In [1]: import numpy as np

In [2]: np.set_printoptions(precision=2, suppress=True, linewidth=200, sign=" ")

In [3]: rnd = lambda a: np.round(a, 2) + 0

In [4]: X = np.load("block13.npy")

In [5]: print(X)
[[ 3. -1. -2.  0.]
 [-1.  3.  2.  0.]
 [-2.  2.  6.  0.]
 [ 0.  0.  0.  2.]]

In [6]: vec = np.ones(4)

In [7]: for _ in range(4):
   ...:     vec = X @ vec
   ...:     vec /= np.linalg.norm(vec)
   ...:     print(round(vec @ X @ vec, 2))
   ...: 
6.57
7.89
7.99
8.0

In [8]: print(rnd(np.linalg.eigvalsh(X)[-1]))
8.0

In [9]: rnd(vec)
Out[9]: array([-0.4 ,  0.41,  0.82,  0.  ])

In [10]: rng = np.random.default_rng(9085)

In [11]: lab = rng.permutation(4)

In [12]: M2 = X[:, lab] * rng.choice([-1, 1], 4)

In [13]: M2
Out[13]: 
array([[ 3., -0.,  2.,  1.],
       [-1., -0., -2., -3.],
       [-2., -0., -6., -2.],
       [ 0., -2., -0., -0.]])

In [14]: U, _, VT = np.linalg.svd(X.T @ M2)

In [15]: rnd(U @ VT)
Out[15]: 
array([[ 1.,  0.,  0.,  0.],
       [ 0.,  0.,  0., -1.],
       [ 0.,  0., -1.,  0.],
       [ 0., -1.,  0.,  0.]])

In [16]: lab
Out[16]: array([ 0,  3,  2,  1])

In [17]: ev, evecs = np.linalg.eigh(X)

In [18]: print(rnd(ev))
[ 2.  2.  2.  8.]

In [19]: print(rnd(evecs.T @ evecs))
[[ 1.  0.  0.  0.]
 [ 0.  1.  0.  0.]
 [ 0.  0.  1.  0.]
 [ 0.  0.  0.  1.]]

In [20]: rnd(evecs @ np.diag(ev) @ evecs.T)
Out[20]: 
array([[ 3., -1., -2.,  0.],
       [-1.,  3.,  2.,  0.],
       [-2.,  2.,  6.,  0.],
       [ 0.,  0.,  0.,  2.]])

In [21]: np.unique(ev.round(6) + 0, return_counts=True)[1]
Out[21]: array([ 3,  1])

In [22]: rnd(np.linalg.eigvalsh(X @ X))
Out[22]: array([  4.,   4.,   4.,  64.])

In [23]: rnd(np.linalg.svd(X, compute_uv=False))
Out[23]: array([ 8.,  2.,  2.,  2.])

In [24]: (ev > 1e-8).sum(), (ev < -1e-8).sum()
Out[24]: (np.int64(4), np.int64(0))

In [25]: data = np.array([[1.1, -1.6, 0.6],
    ...:     [0.8, 0.3, -0.5],
    ...:     [0.9, -1.4, -0.8],
    ...:     [-1.3, -1.1, -1.8]])

In [26]: data
Out[26]: 
array([[ 1.1, -1.6,  0.6],
       [ 0.8,  0.3, -0.5],
       [ 0.9, -1.4, -0.8],
       [-1.3, -1.1, -1.8]])

In [27]: M2 = np.c_[data[:, :2] @ np.array([[-2, -2], [2, 0]]), np.array([1, 1, 1, 0])]

In [28]: rnd(M2)
Out[28]: 
array([[-5.4, -2.2,  1. ],
       [-1. , -1.6,  1. ],
       [-4.6, -1.8,  1. ],
       [ 0.4,  2.6,  0. ]])

In [29]: np.linalg.matrix_rank(np.c_[data, M2])
Out[29]: np.int64(4)

In [30]: rnd(np.linalg.norm(np.linalg.qr(data)[0].T @ M2, axis=0) ** 2 / ((M2 ** 2).sum(axis=0) + 1e-12))
Out[30]: array([ 1.  ,  1.  ,  0.95])

In [31]: rnd(np.linalg.norm(M2 - data @ np.linalg.lstsq(data, M2)[0], axis=0))
Out[31]: array([ 0.  ,  0.  ,  0.37])

In [32]: rnd(np.linalg.lstsq(data, M2[:, 0])[0])
Out[32]: array([-2.,  2.,  0.])

In [33]: J = np.loadtxt("test0.csv", delimiter=",")

In [34]: J
Out[34]: 
array([[ 2., -1., -1.],
       [-2.,  2.,  2.],
       [ 0.,  2.,  2.],
       [ 2., -2., -1.],
       [ 0.,  2., -2.],
       [-1., -1.,  1.]])

In [35]: P = J @ np.linalg.solve(J.T @ J, J.T)

In [36]: rnd(P @ J[:, 2])
Out[36]: array([-1.,  2.,  2., -1., -2.,  1.])

In [37]: np.trace(P)
Out[37]: np.float64(3.0)

In [38]: W0 = np.load("dump.npy")

In [39]: W0
Out[39]: 
array([[ 12,   2,   0],
       [  0,   0,   4],
       [  0,   0,   5],
       [  0,   5,   2],
       [  2,   0,   2],
       [  0,   4,   1],
       [  4,   6,   0],
       [ 18,  11,   0],
       [  0,  10,   0],
       [  0,  10,   0],
       [  0,   0,   4],
       [  2,   4,   0],
       [  0,   0,   5],
       [  0,   0,   3]])

In [40]: Xc = W0 - W0.mean(axis=0)

In [41]: U, sig, VT = np.linalg.svd(Xc, full_matrices=False)

In [42]: np.linalg.matrix_rank(Xc)
Out[42]: np.int64(3)

In [43]: rnd(sig)
Out[43]: array([ 21.66,  13.38,   4.16])

In [44]: print(rnd(sig ** 2 / (sig ** 2).sum()))
[ 0.71  0.27  0.03]

In [45]: rnd(Xc.mean(axis=0))
Out[45]: array([ 0.,  0.,  0.])

In [46]: rnd((sig ** 2).sum() ** 2 / (sig ** 4).sum())
Out[46]: np.float64(1.75)

In [47]: rnd(np.abs(VT[-1]))
Out[47]: array([ 0.07,  0.34,  0.94])

In [48]: (np.sign(U[:, 0]) == np.sign(U[0, 0])).astype(int)
Out[48]: array([ 1,  0,  0,  0,  0,  0,  1,  1,  1,  1,  0,  0,  0,  0])

In [49]: G = np.cov(W0, rowvar=False)

In [50]: np.median(W0, axis=0)
Out[50]: array([ 0. ,  3. ,  1.5])

In [51]: rnd(np.linalg.eigvalsh(G)[::-1])
Out[51]: array([ 36.09,  13.76,   1.33])

In [52]: print(np.argwhere(np.triu(np.abs(np.corrcoef(W0.T)) > 0.8, 1)))
[]

In [53]: rnd(np.corrcoef(W0[:, 2], W0[:, 0])[0, 1])
Out[53]: np.float64(-0.47)

In [54]: M2 = np.c_[J[:, :1] @ np.array([[-3]]), np.array([4, 1, 5, 1, 3, 3])]

In [55]: M2
Out[55]: 
array([[-6.,  4.],
       [ 6.,  1.],
       [ 0.,  5.],
       [-6.,  1.],
       [ 0.,  3.],
       [ 3.,  3.]])

In [56]: print(rnd(np.linalg.lstsq(J, M2[:, 0])[0]))
[-3.  0.  0.]

In [57]: f = np.array([-3, -1, 2, 1, 0, -1])

In [58]: mat = f[np.abs(np.subtract.outer(np.arange(6), np.arange(6)))]

In [59]: mat
Out[59]: 
array([[-3, -1,  2,  1,  0, -1],
       [-1, -3, -1,  2,  1,  0],
       [ 2, -1, -3, -1,  2,  1],
       [ 1,  2, -1, -3, -1,  2],
       [ 0,  1,  2, -1, -3, -1],
       [-1,  0,  1,  2, -1, -3]])

In [60]: ev, evecs = np.linalg.eigh(mat)

In [61]: vec = np.array([5, 2, 2, 5, 1, -5])

In [62]: print(rnd(evecs * np.abs(ev) @ evecs.T))
[[ 3.16  0.8  -1.73 -1.27  0.2   0.84]
 [ 0.8   3.24  0.67 -1.67 -1.24  0.2 ]
 [-1.73  0.67  3.44  0.56 -1.67 -1.27]
 [-1.27 -1.67  0.56  3.44  0.67 -1.73]
 [ 0.2  -1.24 -1.67  0.67  3.24  0.8 ]
 [ 0.84  0.2  -1.27 -1.73  0.8   3.16]]

In [63]: rnd(evecs * np.maximum(ev, 0) @ evecs.T)
Out[63]: 
array([[ 0.08, -0.1 ,  0.13, -0.13,  0.1 , -0.08],
       [-0.1 ,  0.12, -0.16,  0.16, -0.12,  0.1 ],
       [ 0.13, -0.16,  0.22, -0.22,  0.16, -0.13],
       [-0.13,  0.16, -0.22,  0.22, -0.16,  0.13],
       [ 0.1 , -0.12,  0.16, -0.16,  0.12, -0.1 ],
       [-0.08,  0.1 , -0.13,  0.13, -0.1 ,  0.08]])

In [64]: rnd(vec @ mat @ vec / (vec @ vec)), rnd(ev[0]), rnd(ev[-1])
Out[64]: (np.float64(-2.71), np.float64(-7.37), np.float64(0.85))

In [65]: ev, evecs = np.linalg.eigvalsh(mat)
ValueError: too many values to unpack (expected 2)


In [66]: ev, evecs = np.linalg.eigh(mat)

In [67]: rnd(np.linalg.svd(mat, compute_uv=False))
Out[67]: array([ 7.37,  6.18,  2.67,  1.63,  1.  ,  0.85])

In [68]: rnd(evecs @ np.diag(ev) @ evecs.T)
Out[68]: 
array([[-3., -1.,  2.,  1.,  0., -1.],
       [-1., -3., -1.,  2.,  1.,  0.],
       [ 2., -1., -3., -1.,  2.,  1.],
       [ 1.,  2., -1., -3., -1.,  2.],
       [ 0.,  1.,  2., -1., -3., -1.],
       [-1.,  0.,  1.,  2., -1., -3.]])

In [69]: print(np.abs(evecs[:, -1]).round(6).argmax())
2

In [70]: print(rnd(np.linalg.eigvalsh(mat @ mat)))
[  0.72   1.     2.65   7.14  38.14  54.35]

In [71]: rnd(np.linalg.eigvalsh(mat + -2 * np.eye(6)))
Out[71]: array([-9.37, -8.18, -4.67, -3.63, -3.  , -1.15])

In [72]: print(rnd(evecs.T @ mat @ evecs))
[[-7.37  0.    0.    0.    0.    0.  ]
 [ 0.   -6.18  0.    0.    0.    0.  ]
 [ 0.    0.   -2.67  0.    0.    0.  ]
 [ 0.    0.    0.   -1.63  0.    0.  ]
 [ 0.    0.    0.    0.   -1.    0.  ]
 [ 0.    0.    0.    0.    0.    0.85]]

In [73]: vec = np.array([2, 1, 0, 2])

In [74]: (X * vec).sum(axis=1)
Out[74]: array([ 5.,  1., -2.,  4.])

In [75]: np.linalg.norm(X @ vec) <= np.linalg.norm(X, 2) * np.linalg.norm(vec) + 1e-9
Out[75]: np.True_

In [76]: X @ np.ones(4)
Out[76]: array([ 0.,  4.,  6.,  2.])

In [77]: np.einsum("ij,j->i", X, vec)
Out[77]: array([ 5.,  1., -2.,  4.])

In [78]: X @ (2 * vec)
Out[78]: array([10.,  2., -4.,  8.])

In [79]: G = mat.T @ mat

In [80]: np.trace(G), (mat ** 2).sum()
Out[80]: (np.int64(104), np.int64(104))

In [81]: G
Out[81]: 
array([[ 16,   6, -13, -12,   3,  10],
       [  6,  16,   4, -13, -10,   3],
       [-13,   4,  20,   6, -13, -12],
       [-12, -13,   6,  20,   4, -13],
       [  3, -10, -13,   4,  16,   6],
       [ 10,   3, -12, -13,   6,  16]])

In [82]: ev, evecs = np.linalg.eigh(G)

In [83]: vec = np.array([1, 3, 4, 3, 2, 0])

In [84]: rnd(evecs * np.abs(ev) @ evecs.T)
Out[84]: 
array([[ 16.,   6., -13., -12.,   3.,  10.],
       [  6.,  16.,   4., -13., -10.,   3.],
       [-13.,   4.,  20.,   6., -13., -12.],
       [-12., -13.,   6.,  20.,   4., -13.],
       [  3., -10., -13.,   4.,  16.,   6.],
       [ 10.,   3., -12., -13.,   6.,  16.]])

In [85]: rnd(evecs * np.maximum(ev, 0) @ evecs.T)
Out[85]: 
array([[ 16.,   6., -13., -12.,   3.,  10.],
       [  6.,  16.,   4., -13., -10.,   3.],
       [-13.,   4.,  20.,   6., -13., -12.],
       [-12., -13.,   6.,  20.,   4., -13.],
       [  3., -10., -13.,   4.,  16.,   6.],
       [ 10.,   3., -12., -13.,   6.,  16.]])

In [86]: print(np.abs(G).sum(axis=1).max(), rnd(np.abs(ev).max()))
68 54.35

In [87]: rnd(np.linalg.eigvalsh(G[1:, 1:]))
Out[87]: array([  0.79,   2.52,   3.92,  37.94,  42.83])

In [88]: rnd(vec @ G @ vec / (vec @ vec)), rnd(ev[0]), rnd(ev[-1])
Out[88]: (np.float64(8.26), np.float64(0.72), np.float64(54.35))

In [89]: arr = np.loadtxt("w.csv", delimiter=",")

In [90]: arr
Out[90]: 
array([[ -2.,  -3.,  -4.,   3.,   1.,   3.],
       [ -2.,  -9.,  -6.,  -6.,   1.,   3.],
       [ -7.,   9.,  -6.,  -9.,  -3.,  -9.],
       [  3.,   0.,   0.,  -5.,   3.,  -7.],
       [ -6., -21., -16.,  -9.,   3.,   9.]])

In [91]: # rows and columns are dependent

In [92]: M2 = arr / np.sqrt((arr ** 2).mean(axis=1, keepdims=True))

In [93]: print(rnd(M2[0]))
[-0.71 -1.06 -1.41  1.06  0.35  1.06]

In [94]: print(np.linalg.matrix_rank(M2) == np.linalg.matrix_rank(arr))
True

In [95]: rnd(np.linalg.norm(M2, axis=1))
Out[95]: array([ 2.45,  2.45,  2.45,  2.45,  2.45])

In [96]: G = arr.T @ arr

In [97]: np.linalg.matrix_rank(G)
Out[97]: np.int64(4)

In [98]: rnd(np.linalg.eigvalsh(G)[::-1])
Out[98]: array([ 1093.57,   360.82,    80.83,    12.78,     0.  ,     0.  ])

In [99]: G
Out[99]: 
array([[ 102.,   87.,  158.,  108.,    8.,  -24.],
       [  87.,  612.,  348.,  153., -102., -306.],
       [ 158.,  348.,  344.,  222.,  -40., -120.],
       [ 108.,  153.,  222.,  232.,  -18.,   26.],
       [   8., -102.,  -40.,  -18.,   29.,   39.],
       [ -24., -306., -120.,   26.,   39.,  229.]])

In [100]: rnd(np.linalg.svd(arr, compute_uv=False) ** 2)
Out[100]: array([ 1093.57,   360.82,    80.83,    12.78,     0.  ])

In [101]: M2 = mat / np.linalg.norm(mat, axis=1, keepdims=True)

In [102]: G = M2 @ M2.T

In [103]: np.argwhere(np.triu(np.abs(G) > 0.95, 1))
Out[103]: array([], shape=(0, 2), dtype=int64)

In [104]: print(rnd(G))
[[ 1.    0.38 -0.73 -0.67  0.19  0.62]
 [ 0.38  1.    0.22 -0.73 -0.62  0.19]
 [-0.73  0.22  1.    0.3  -0.73 -0.67]
 [-0.67 -0.73  0.3   1.    0.22 -0.73]
 [ 0.19 -0.62 -0.73  0.22  1.    0.38]
 [ 0.62  0.19 -0.67 -0.73  0.38  1.  ]]

In [105]: rnd(G[1])
Out[105]: array([ 0.38,  1.  ,  0.22, -0.73, -0.62,  0.19])

In [106]: ang = np.radians(30)

In [107]: R = np.eye(6)

In [108]: R[5, 5] = R[1, 1] = np.cos(ang)

In [109]: R[5, 1], R[1, 5] = -np.sin(ang), np.sin(ang)

In [110]: rnd(R)
Out[110]: 
array([[ 1.  ,  0.  ,  0.  ,  0.  ,  0.  ,  0.  ],
       [ 0.  ,  0.87,  0.  ,  0.  ,  0.  ,  0.5 ],
       [ 0.  ,  0.  ,  1.  ,  0.  ,  0.  ,  0.  ],
       [ 0.  ,  0.  ,  0.  ,  1.  ,  0.  ,  0.  ],
       [ 0.  ,  0.  ,  0.  ,  0.  ,  1.  ,  0.  ],
       [ 0.  , -0.5 ,  0.  ,  0.  ,  0.  ,  0.87]])

In [111]: M2 = arr @ R.T

In [112]: np.allclose(np.linalg.norm(arr, axis=1), np.linalg.norm(M2, axis=1))
Out[112]: True

In [113]: print(rnd(M2))
[[ -2.    -1.1   -4.     3.     1.     4.1 ]
 [ -2.    -6.29  -6.    -6.     1.     7.1 ]
 [ -7.     3.29  -6.    -9.    -3.   -12.29]
 [  3.    -3.5    0.    -5.     3.    -6.06]
 [ -6.   -13.69 -16.    -9.     3.    18.29]]

In [114]: np.abs(np.diag(np.linalg.qr(M2)[1])) > 1e-9
Out[114]: array([ True,  True,  True,  True, False])

In [115]: np.unique(M2.round(6), axis=0).shape
Out[115]: (5, 6)

In [116]: print(rnd(np.trace(np.linalg.pinv(M2) @ M2)))
4.0

In [117]: np.linalg.lstsq(M2[:-1].T, M2[-1])[2]
Out[117]: np.int32(4)

In [118]: lab = rng.integers(0, 3, 3)

In [119]: E = np.array([[-6, 8, 5], [-9, 1, 6], [-4, 9, -8]]) * (lab[:, None] == lab)

In [120]: print(E)
[[-6  8  0]
 [-9  1  0]
 [ 0  0 -8]]

In [121]: print(E @ E)
[[-36 -40   0]
 [ 45 -71   0]
 [  0   0  64]]

In [122]: (np.linalg.matrix_power((E != 0) + (E.T != 0) + np.eye(3), 3) > 0).astype(int)
Out[122]: 
array([[ 1,  1,  0],
       [ 1,  1,  0],
       [ 0,  0,  1]])

In [123]: rnd(np.linalg.det(E))
Out[123]: np.float64(-528.0)

In [124]: (E - E.T) / 2
Out[124]: 
array([[ 0. ,  8.5,  0. ],
       [-8.5,  0. ,  0. ],
       [ 0. ,  0. ,  0. ]])

In [125]: np.trace(E)
Out[125]: np.int64(-13)

In [126]: np.allclose(E, E.T)
Out[126]: False

In [127]: np.linalg.matrix_power(E, 4)
Out[127]: 
array([[ -504,  4280,     0],
       [-4815,  3241,     0],
       [    0,     0,  4096]])

In [128]: rnd(np.sort(np.abs(np.linalg.eigvals(E))))
Out[128]: array([ 8.  ,  8.12,  8.12])

In [129]: E.inv()
AttributeError: 'numpy.ndarray' object has no attribute 'inv'


In [130]: f = np.array([2, 2, 0])

In [131]: M2 = E + np.outer(f, np.eye(3)[2])

In [132]: M2
Out[132]: 
array([[-6.,  8.,  2.],
       [-9.,  1.,  2.],
       [ 0.,  0., -8.]])

In [133]: np.linalg.matrix_rank(M2 - E)
Out[133]: np.int64(1)

In [134]: print(np.linalg.matrix_rank(np.linalg.inv(M2) - np.linalg.inv(E), tol=1e-8))
1

In [135]: rnd(np.linalg.eigvals(E))
Out[135]: array([-2.5+7.73j, -2.5-7.73j, -8. +0.j  ])

In [136]: np.einsum("ij,ji->", E, E)
Out[136]: np.int64(-43)

In [137]: rnd(np.linalg.det(E[::-1]))
Out[137]: np.float64(528.0)
